In [1]: import numpy as np

In [2]: np.set_printoptions(precision=3, suppress=True, linewidth=160)

In [3]: E = np.load("dump.npy")

In [4]: E
Out[4]: 
array([[ 0.86, -0.8 ,  1.3 ,  1.52],
       [-0.5 , -1.3 ,  1.7 ,  2.14],
       [ 2.59, -1.5 ,  2.65,  3.02]])

In [5]: round(np.linalg.norm(E, 2) / np.linalg.norm(E), 3)
Out[5]: np.float64(0.959)

In [6]: [round(float(x), 3) for x in np.linalg.svd(E, compute_uv=False)[:3]]
Out[6]: [6.055, 1.798, 0.0]

In [7]: np.linalg.matrix_rank(E, rtol=0.1)
Out[7]: np.int64(2)

In [8]: U, sig, Vh = np.linalg.svd(E)

In [9]: V = Vh[:(sig > 1e-8).sum()]

In [10]: rng = np.random.default_rng(556623)

In [11]: x0 = E[1] + -3 * E[0] + rng.integers(2) * np.eye(4)[3]

In [12]: x0
Out[12]: array([-3.08,  1.1 , -2.2 , -1.42])

In [13]: np.linalg.matrix_rank(np.vstack([E, x0]))
Out[13]: np.int64(3)

In [14]: V.T @ V
Out[14]: 
array([[ 0.984,  0.101,  0.074, -0.001],
       [ 0.101,  0.181, -0.229, -0.292],
       [ 0.074, -0.229,  0.335,  0.406],
       [-0.001, -0.292,  0.406,  0.5  ]])

In [15]: E.reshape(-1, 2)
Out[15]: 
array([[ 0.86, -0.8 ],
       [ 1.3 ,  1.52],
       [-0.5 , -1.3 ],
       [ 1.7 ,  2.14],
       [ 2.59, -1.5 ],
       [ 2.65,  3.02]])

In [16]: t3 = E.reshape(3, 2, -1)

In [17]: t3[:, 0]
Out[17]: 
array([[ 0.86, -0.8 ],
       [-0.5 , -1.3 ],
       [ 2.59, -1.5 ]])

In [18]: np.swapaxes(t3, 1, 2)[2]
Out[18]: 
array([[ 2.59,  2.65],
       [-1.5 ,  3.02]])

In [19]: t3.shape
Out[19]: (3, 2, 2)

In [20]: np.einsum("ihd,jhd->hij", t3, t3).shape
Out[20]: (2, 3, 3)

In [21]: other = E + rng.integers(-2, 3, (3, 2)) @ rng.integers(-2, 3, (2, 4))

In [22]: other
Out[22]: 
array([[-2.14, -1.8 ,  2.3 ,  1.52],
       [ 2.5 ,  0.7 ,  5.7 , -0.86],
       [ 6.59,  0.5 ,  4.65,  1.02]])

In [23]: other - E
Out[23]: 
array([[-3., -1.,  1.,  0.],
       [ 3.,  2.,  4., -3.],
       [ 4.,  2.,  2., -2.]])

In [24]: np.abs(other - E).sum(axis=1)
Out[24]: array([ 5., 12., 10.])

In [25]: np.round(np.linalg.svd(other - E, compute_uv=False), 3) + 0
Out[25]: array([8.156, 3.237, 0.   ])

In [26]: gram = E.T @ E

In [27]: np.round(np.linalg.svd(E, compute_uv=False) ** 2, 3) + 0
Out[27]: array([36.658,  3.232,  0.   ])

In [28]: np.round(np.linalg.eigvalsh(gram)[::-1], 3) + 0
Out[28]: array([36.658,  3.232,  0.   ,  0.   ])

In [29]: np.allclose(gram, gram.T)
Out[29]: True

In [30]: round(np.trace(gram), 3), round((E ** 2).sum(), 3)
Out[30]: (np.float64(39.891), np.float64(39.891))

In [31]: feats = np.loadtxt("sample19.csv", delimiter=",")

In [32]: feats
Out[32]: 
array([[0., 2., 1.],
       [0., 0., 0.],
       [0., 0., 0.]])

In [33]: other = np.array([[-3, 3], [1, 0]])

In [34]: C = np.kron(other, feats)

In [35]: C.shape
Out[35]: (6, 6)

In [36]: data = np.load("x.npy")

In [37]: data
Out[37]: 
array([[-4.905,  4.993,  4.946,  4.894],
       [-0.947,  1.042,  0.874,  1.018],
       [-0.135,  0.127, -0.008, -0.163],
       [-3.07 ,  2.907,  3.009,  3.146]])

In [38]: np.argsort(-np.linalg.norm(data, axis=0).round(6), kind="stable")[:3]
Out[38]: array([3, 1, 0])

In [39]: np.abs(np.linalg.svd(data)[2][-1])
Out[39]: array([0.584, 0.015, 0.784, 0.211])

In [40]: np.linalg.matrix_rank(data, rtol=0.1)
Out[40]: np.int64(1)

In [41]: np.linalg.cond(data) > 100
Out[41]: np.True_
